$ ipython --no-banner

In [1]: import numpy as np

In [2]: import numpy.linalg as la

In [3]: np.set_printoptions(precision=3, suppress=True, linewidth=120)

In [4]: F = np.load("block4.npy")

In [5]: F
Out[5]: 
array([[ 0.643, -0.25 ,  0.206, -0.284,  0.499],
       [ 0.724, -0.625,  0.215, -0.713,  0.796],
       [-0.139, -0.491,  0.023, -0.805,  0.307],
       [-0.488,  0.245, -0.212,  0.409, -0.468],
       [ 0.367, -0.073,  0.148, -0.141,  0.248],
       [ 0.271, -0.22 ,  0.158, -0.391,  0.29 ],
       [ 0.506, -1.152,  0.237, -1.595,  1.04 ],
       [ 1.142, -1.407,  0.428, -1.867,  1.559],
       [-1.146,  0.947, -0.507,  1.418, -1.268]])

In [6]: u = np.array([2, 1, -1])

In [7]: np.convolve(F[7], u)
Out[7]: array([ 2.284, -1.672, -1.693, -1.899,  0.823,  3.426, -1.559])

In [8]: np.cross(F[7, :3], F[1, :3])
Out[8]: array([-0.035,  0.064,  0.305])

In [9]: np.polyval(u, F[7])
Out[9]: array([ 2.75 ,  1.552, -0.206,  4.104,  5.42 ])

In [10]: vec = np.array([1, -3, -5, -1, 4])

In [11]: rhs = F @ vec

In [12]: beta, lr = np.zeros(5), 1 / la.norm(F, 2) ** 2

In [13]: for i in range(12):
    ...:     beta -= lr * F.T @ (F @ beta - rhs)
    ...:     if i % 2 == 0: print(i, round(la.norm(F @ beta - rhs), 3))
    ...: 
0 1.406
2 1.354
4 1.309
6 1.268
8 1.233
10 1.201

In [14]: round(float(la.cond(F)), 3)
Out[14]: 586.327

In [15]: beta
Out[15]: array([ 1.082, -1.754,  0.412, -2.322,  1.76 ])

In [16]: A = np.load("w.npy")

In [17]: A
Out[17]: 
array([[-0.189,  0.617,  0.119, -0.23 , -0.29 ],
       [-0.455, -0.28 , -0.406, -0.567, -0.44 ],
       [-0.379,  0.071, -0.686,  0.546,  0.183],
       [-0.379, -0.162,  0.151, -0.399,  0.775],
       [ 0.076,  0.699, -0.266, -0.24 ,  0.267],
       [-0.682,  0.143,  0.506,  0.333, -0.129]])

In [18]: out = A / np.sqrt((A ** 2).mean(axis=1, keepdims=True))

In [19]: la.matrix_rank(out) == la.matrix_rank(A)
Out[19]: np.True_

In [20]: out[3]
Out[20]: array([-0.868, -0.371,  0.346, -0.914,  1.776])

In [21]: proj = A @ la.solve(A.T @ A, A.T)

In [22]: proj @ A[:, 1]
Out[22]: array([ 0.617, -0.28 ,  0.071, -0.162,  0.699,  0.143])

In [23]: np.round(np.trace(proj), 3)
Out[23]: np.float64(5.0)

In [24]: K = np.load("case12.npy")

In [25]: K
Out[25]: 
array([[ 1,  1,  0,  0,  0,  1,  1,  1,  0],
       [ 2,  1,  1,  0,  1,  2,  1,  2,  0],
       [ 2,  1,  2,  0,  1,  4,  1,  4,  0],
       [ 4,  3,  2,  2,  3,  4,  3,  6,  1],
       [ 5,  3,  4,  3,  4,  6,  5,  6,  2],
       [ 6,  5,  5,  4,  4,  8,  6,  7,  3],
       [ 6,  5,  5,  4,  5,  8,  7,  9,  3],
       [ 7,  7,  6,  6,  7,  8,  8, 10,  4],
       [ 8,  8,  6,  8,  8,  8,  9, 10,  6],
       [10, 10,  8, 10,  8, 10, 11, 10,  8],
       [11, 12,  8, 12,  8, 11, 12, 12,  8],
       [12, 12,  8, 14,  9, 12, 14, 14,  9],
       [13, 12,  9, 16, 11, 12, 16, 16, 11],
       [13, 14,  9, 17, 11, 12, 17, 17, 13],
       [14, 15,  9, 18, 12, 14, 17, 19, 14],
       [16, 17, 11, 18, 13, 14, 19, 20, 14],
       [18, 19, 13, 19, 13, 15, 21, 21, 14],
       [19, 21, 15, 21, 14, 17, 23, 21, 15],
       [20, 23, 16, 23, 15, 19, 25, 22, 15],
       [20, 25, 18, 25, 16, 19, 26, 23, 17],
       [22, 26, 18, 26, 17, 21, 27, 23, 18],
       [24, 27, 19, 27, 18, 23, 27, 23, 20],
       [24, 28, 21, 29, 18, 25, 29, 25, 20],
       [24, 28, 23, 30, 18, 27, 29, 26, 22],
       [24, 29, 23, 31, 19, 28, 29, 28, 23]])

In [26]: vec = np.array([3, 1, 5, 4, 0, 4, 4, 5, 1])

In [27]: rhs = K @ vec

In [28]: np.round(la.pinv(K) @ K, 3) + 0
Out[28]: 
array([[1., 0., 0., 0., 0., 0., 0., 0., 0.],
       [0., 1., 0., 0., 0., 0., 0., 0., 0.],
       [0., 0., 1., 0., 0., 0., 0., 0., 0.],
       [0., 0., 0., 1., 0., 0., 0., 0., 0.],
       [0., 0., 0., 0., 1., 0., 0., 0., 0.],
       [0., 0., 0., 0., 0., 1., 0., 0., 0.],
       [0., 0., 0., 0., 0., 0., 1., 0., 0.],
       [0., 0., 0., 0., 0., 0., 0., 1., 0.],
       [0., 0., 0., 0., 0., 0., 0., 0., 1.]])

In [29]: rng = np.random.default_rng(880939)

In [30]: rhs = rhs + 0.05 * rng.normal(size=25)

In [31]: rhs
Out[31]: 
array([ 16.978,  33.957,  56.984,  91.854, 126.   , 158.008, 171.912, 199.907, 217.98 , 261.987, 293.062, 326.984,
       363.   , 380.025, 407.051, 438.115, 477.019, 516.952, 556.009, 587.001, 610.981, 636.936, 682.139, 711.007,
       730.92 ])

In [32]: beta, *_ = la.lstsq(K, rhs)

In [33]: np.round(K.T @ (rhs - K @ beta), 3) + 0
Out[33]: array([0., 0., 0., 0., 0., 0., 0., 0., 0.])

In [34]: beta
Out[34]: array([ 3.   ,  0.991,  4.986,  4.004, -0.02 ,  4.003,  4.023,  4.993,  1.012])

In [35]: [round(float(la.norm(la.solve(K.T @ K + lam * np.eye(9), K.T @ rhs))), 2) for lam in (0, 1, 10, 100)]
Out[35]: [10.44, 10.2, 9.65, 9.29]

In [36]: proj = K @ la.solve(K.T @ K, K.T)

In [37]: np.round(np.trace(proj), 3)
Out[37]: np.float64(9.0)

In [38]: np.allclose(proj @ proj, proj)
Out[38]: True

In [39]: proj @ K[:, 7]
Out[39]: 
array([ 1.,  2.,  4.,  6.,  6.,  7.,  9., 10., 10., 10., 12., 14., 16., 17., 19., 20., 21., 21., 22., 23., 23., 23.,
       25., 26., 28.])

In [40]: C2 = np.cov(K, rowvar=False)

In [41]: np.polyfit(K[:, 7], K[:, 1], 1)
Out[41]: array([ 1.163, -3.366])

In [42]: la.eigvalsh(C2)[::-1]
Out[42]: array([613.417,   3.977,   1.667,   1.172,   0.421,   0.317,   0.283,   0.193,   0.076])

In [43]: np.argwhere(np.triu(np.abs(np.corrcoef(K.T)) > 0.8, 1))
Out[43]: 
array([[0, 1],
       [0, 2],
       [0, 3],
       [0, 4],
       [0, 5],
       [0, 6],
       [0, 7],
       [0, 8],
       [1, 2],
       [1, 3],
       [1, 4],
       [1, 5],
       [1, 6],
       [1, 7],
       [1, 8],
       [2, 3],
       [2, 4],
       [2, 5],
       [2, 6],
       [2, 7],
       [2, 8],
       [3, 4],
       [3, 5],
       [3, 6],
       [3, 7],
       [3, 8],
       [4, 5],
       [4, 6],
       [4, 7],
       [4, 8],
       [5, 6],
       [5, 7],
       [5, 8],
       [6, 7],
       [6, 8],
       [7, 8]])

In [44]: np.median(K, axis=0)
Out[44]: array([13., 12.,  9., 16., 11., 12., 16., 16., 11.])

In [45]: data = np.load("arr.npy")

In [46]: data
Out[46]: 
array([[ 7.046, -7.049, -0.087, -6.981],
       [-9.056,  8.984, -0.003,  8.912],
       [ 8.888, -8.935, -0.054, -8.967],
       [ 3.025, -2.996, -0.016, -3.015],
       [ 2.979, -2.964, -0.044, -3.028]])

In [47]: T = np.stack([data, 3 * data, data[::-1]])

In [48]: T.shape
Out[48]: (3, 5, 4)

In [49]: la.matrix_rank(T.reshape(3, -1))
Out[49]: np.int64(2)

In [50]: arr = np.array([[6.0, 5.0, 0.0, 0.0, 5.0, 5.0, 0.0, 5.0],
    ...:     [5.0, 6.0, 0.0, 0.0, 5.0, 5.0, 0.0, 5.0],
    ...:     [0.0, 0.0, 6.0, 5.0, 0.0, 0.0, 5.0, 0.0],
    ...:     [0.0, 0.0, 5.0, 6.0, 0.0, 0.0, 5.0, 0.0],
    ...:     [5.0, 5.0, 0.0, 0.0, 6.0, 5.0, 0.0, 5.0],
    ...:     [5.0, 5.0, 0.0, 0.0, 5.0, 6.0, 0.0, 5.0],
    ...:     [0.0, 0.0, 5.0, 5.0, 0.0, 0.0, 6.0, 0.0],
    ...:     [5.0, 5.0, 0.0, 0.0, 5.0, 5.0, 0.0, 6.0]])

In [51]: arr
Out[51]: 
array([[6., 5., 0., 0., 5., 5., 0., 5.],
       [5., 6., 0., 0., 5., 5., 0., 5.],
       [0., 0., 6., 5., 0., 0., 5., 0.],
       [0., 0., 5., 6., 0., 0., 5., 0.],
       [5., 5., 0., 0., 6., 5., 0., 5.],
       [5., 5., 0., 0., 5., 6., 0., 5.],
       [0., 0., 5., 5., 0., 0., 6., 0.],
       [5., 5., 0., 0., 5., 5., 0., 6.]])

In [52]: vec = np.ones(8)

In [53]: for _ in range(6):
    ...:     vec = arr @ vec
    ...:     vec /= la.norm(vec)
    ...:     print(round(vec @ arr @ vec, 3))
    ...: 
24.149
25.208
25.684
25.878
25.953
25.982

In [54]: vec
Out[54]: array([0.447, 0.447, 0.024, 0.024, 0.447, 0.447, 0.024, 0.447])

In [55]: np.round(la.eigvalsh(arr)[-1], 3)
Out[55]: np.float64(26.0)

In [56]: left, s, Vt = la.svd(arr, full_matrices=False)

In [57]: np.allclose(left * s @ Vt, arr)
Out[57]: True

In [58]: (s > 1e-8).sum()
Out[58]: np.int64(8)

In [59]: np.round(Vt @ Vt.T, 3) + 0
Out[59]: 
array([[1., 0., 0., 0., 0., 0., 0., 0.],
       [0., 1., 0., 0., 0., 0., 0., 0.],
       [0., 0., 1., 0., 0., 0., 0., 0.],
       [0., 0., 0., 1., 0., 0., 0., 0.],
       [0., 0., 0., 0., 1., 0., 0., 0.],
       [0., 0., 0., 0., 0., 1., 0., 0.],
       [0., 0., 0., 0., 0., 0., 1., 0.],
       [0., 0., 0., 0., 0., 0., 0., 1.]])

In [60]: s / s[0]
Out[60]: array([1.   , 0.615, 0.038, 0.038, 0.038, 0.038, 0.038, 0.038])

In [61]: np.abs(Vt[0])
Out[61]: array([0.447, 0.447, 0.   , 0.   , 0.447, 0.447, 0.   , 0.447])

In [62]: np.cumsum(s ** 2) / np.sum(s ** 2)
Out[62]: array([0.721, 0.994, 0.995, 0.996, 0.997, 0.998, 0.999, 1.   ])

In [63]: s
Out[63]: array([26., 16.,  1.,  1.,  1.,  1.,  1.,  1.])

In [64]: left.shape, s.shape, Vt.shape
Out[64]: ((8, 8), (8,), (8, 8))

In [65]: evals, evecs = la.eigvalsh(arr)
ValueError: too many values to unpack (expected 2)


In [66]: evals, evecs = la.eigh(arr)

In [67]: evals
Out[67]: array([ 1.,  1.,  1.,  1.,  1.,  1., 16., 26.])

In [68]: np.round(evecs.T @ arr @ evecs, 3) + 0
Out[68]: 
array([[ 1.,  0.,  0.,  0.,  0.,  0.,  0.,  0.],
       [ 0.,  1.,  0.,  0.,  0.,  0.,  0.,  0.],
       [ 0.,  0.,  1.,  0.,  0.,  0.,  0.,  0.],
       [ 0.,  0.,  0.,  1.,  0.,  0.,  0.,  0.],
       [ 0.,  0.,  0.,  0.,  1.,  0.,  0.,  0.],
       [ 0.,  0.,  0.,  0.,  0.,  1.,  0.,  0.],
       [ 0.,  0.,  0.,  0.,  0.,  0., 16.,  0.],
       [ 0.,  0.,  0.,  0.,  0.,  0.,  0., 26.]])

In [69]: np.round(evecs.T @ evecs, 3) + 0
Out[69]: 
array([[1., 0., 0., 0., 0., 0., 0., 0.],
       [0., 1., 0., 0., 0., 0., 0., 0.],
       [0., 0., 1., 0., 0., 0., 0., 0.],
       [0., 0., 0., 1., 0., 0., 0., 0.],
       [0., 0., 0., 0., 1., 0., 0., 0.],
       [0., 0., 0., 0., 0., 1., 0., 0.],
       [0., 0., 0., 0., 0., 0., 1., 0.],
       [0., 0., 0., 0., 0., 0., 0., 1.]])

In [70]: (evals > 1e-8).sum(), (evals < -1e-8).sum()
Out[70]: (np.int64(8), np.int64(0))

In [71]: la.eigvalsh(arr + -3 * np.eye(8))
Out[71]: array([-2., -2., -2., -2., -2., -2., 13., 23.])

In [72]: np.abs(evecs[:, -1])
Out[72]: array([0.447, 0.447, 0.   , 0.   , 0.447, 0.447, 0.   , 0.447])

In [73]: np.unique(evals.round(6) + 0, return_counts=True)[1]
Out[73]: array([6, 1, 1])

In [74]: la.eigvalsh(arr @ arr)
Out[74]: array([  1.,   1.,   1.,   1.,   1.,   1., 256., 676.])

In [75]: X = np.load("x.npy")

In [76]: X
Out[76]: 
array([[4, 2, 4],
       [2, 2, 2],
       [4, 2, 4]])

In [77]: out = data / np.sqrt((data ** 2).mean(axis=1, keepdims=True))

In [78]: la.matrix_rank(data - data.mean(axis=1, keepdims=True))
Out[78]: np.int64(3)

In [79]: X.mean(axis=0)
Out[79]: array([3.333, 2.   , 3.333])

In [80]: X - X[0]
Out[80]: 
array([[ 0,  0,  0],
       [-2,  0, -2],
       [ 0,  0,  0]])

In [81]: np.unravel_index(np.abs(X).argmax(), X.shape)
Out[81]: (np.int64(0), np.int64(0))

In [82]: round(float(la.norm(X, 2) / la.norm(X)), 3)
Out[82]: 0.995

In [83]: [round(float(x), 3) for x in la.svd(X, compute_uv=False)[:3]]
Out[83]: [9.123, 0.877, 0.0]

In [84]: np.argsort(-la.norm(X, axis=0).round(6), kind="stable")[:3]
Out[84]: array([0, 2, 1])

In [85]: la.cond(X) > 100
Out[85]: np.True_

In [86]: left, s, Vt = la.svd(X)

In [87]: evecs = Vt[:(s > 1e-8).sum()]

In [88]: vec = X[1] + 3 * X[2] + rng.integers(2) * np.eye(3)[2]

In [89]: vec
Out[89]: array([14.,  8., 14.])

In [90]: round(la.norm(vec - evecs.T @ evecs @ vec), 3)
Out[90]: np.float64(0.0)

In [91]: np.allclose(evecs.T @ evecs @ vec, vec)
Out[91]: True

In [92]: np.round(evecs.T @ evecs, 3) + 0
Out[92]: 
array([[0.5, 0. , 0.5],
       [0. , 1. , 0. ],
       [0.5, 0. , 0.5]])

In [93]: rank = la.matrix_rank(X)

In [94]: rank
Out[94]: np.int64(2)

In [95]: N = la.svd(X)[2][rank:].T

In [96]: N.shape
Out[96]: (3, 1)

In [97]: [int(la.matrix_rank(X[:, :j + 1])) for j in range(3)]
Out[97]: [1, 2, 2]

In [98]: la.matrix_rank(X.T @ X), la.matrix_rank(X @ X.T)
Out[98]: (np.int64(2), np.int64(2))

In [99]: np.round(N @ N.T, 3) + 0
Out[99]: 
array([[ 0.5,  0. , -0.5],
       [ 0. ,  0. ,  0. ],
       [-0.5,  0. ,  0.5]])

In [100]: [int(la.matrix_rank(X[:i])) for i in range(1, len(X) + 1)]
Out[100]: [1, 2, 2]

In [101]: [int(la.matrix_rank(np.delete(X, i, axis=0))) for i in range(3)]
Out[101]: [2, 1, 2]

In [102]: E = np.load("m.npy")

In [103]: E
Out[103]: 
array([[-4, -5, -1, -6, -4,  0],
       [-2,  3, -2, -2,  0,  3],
       [-2,  3, -2, -2,  0,  3],
       [ 0,  0,  0,  0,  0,  0],
       [ 0,  0,  0,  0,  0,  0],
       [-4, -4, -1, -3, -1,  2],
       [-1, -1, -1, -2, -2,  0],
       [-3,  6, -3, -1,  3,  6],
       [-1,  3, -1,  1,  3,  3],
       [-2,  3, -2, -2,  0,  3],
       [-2,  3, -2, -2,  0,  3],
       [-5, -1, -2, -6, -2,  3],
       [-1, -1, -1, -2, -2,  0],
       [-3, -4,  0, -4, -2,  0]])

In [104]: # row 2 repeats row 1

In [105]: E.reshape(-1, 2)
Out[105]: 
array([[-4, -5],
       [-1, -6],
       [-4,  0],
       [-2,  3],
       [-2, -2],
       [ 0,  3],
       [-2,  3],
       [-2, -2],
       [ 0,  3],
       [ 0,  0],
       [ 0,  0],
       [ 0,  0],
       [ 0,  0],
       [ 0,  0],
       [ 0,  0],
       [-4, -4],
       [-1, -3],
       [-1,  2],
       [-1, -1],
       [-1, -2],
       [-2,  0],
       [-3,  6],
       [-3, -1],
       [ 3,  6],
       [-1,  3],
       [-1,  1],
       [ 3,  3],
       [-2,  3],
       [-2, -2],
       [ 0,  3],
       [-2,  3],
       [-2, -2],
       [ 0,  3],
       [-5, -1],
       [-2, -6],
       [-2,  3],
       [-1, -1],
       [-1, -2],
       [-2,  0],
       [-3, -4],
       [ 0, -4],
       [-2,  0]])

In [106]: T = E.reshape(14, 2, -1)

In [107]: T[:, 0]
Out[107]: 
array([[-4, -5, -1],
       [-2,  3, -2],
       [-2,  3, -2],
       [ 0,  0,  0],
       [ 0,  0,  0],
       [-4, -4, -1],
       [-1, -1, -1],
       [-3,  6, -3],
       [-1,  3, -1],
       [-2,  3, -2],
       [-2,  3, -2],
       [-5, -1, -2],
       [-1, -1, -1],
       [-3, -4,  0]])

In [108]: np.swapaxes(T, 1, 2)[5]
Out[108]: 
array([[-4, -3],
       [-4, -1],
       [-1,  2]])

In [109]: np.einsum("ihd,jhd->hij", T, T).shape
Out[109]: (2, 14, 14)

In [110]: T.transpose(1, 0, 2)
Out[110]: 
array([[[-4, -5, -1],
        [-2,  3, -2],
        [-2,  3, -2],
        [ 0,  0,  0],
        [ 0,  0,  0],
        [-4, -4, -1],
        [-1, -1, -1],
        [-3,  6, -3],
        [-1,  3, -1],
        [-2,  3, -2],
        [-2,  3, -2],
        [-5, -1, -2],
        [-1, -1, -1],
        [-3, -4,  0]],

       [[-6, -4,  0],
        [-2,  0,  3],
        [-2,  0,  3],
        [ 0,  0,  0],
        [ 0,  0,  0],
        [-3, -1,  2],
        [-2, -2,  0],
        [-1,  3,  6],
        [ 1,  3,  3],
        [-2,  0,  3],
        [-2,  0,  3],
        [-6, -2,  3],
        [-2, -2,  0],
        [-4, -2,  0]]])

In [111]: np.einsum("ihd,ihd->ih", T, T)
Out[111]: 
array([[42, 52],
       [17, 13],
       [17, 13],
       [ 0,  0],
       [ 0,  0],
       [33, 14],
       [ 3,  8],
       [54, 46],
       [11, 19],
       [17, 13],
       [17, 13],
       [30, 49],
       [ 3,  8],
       [25, 20]])
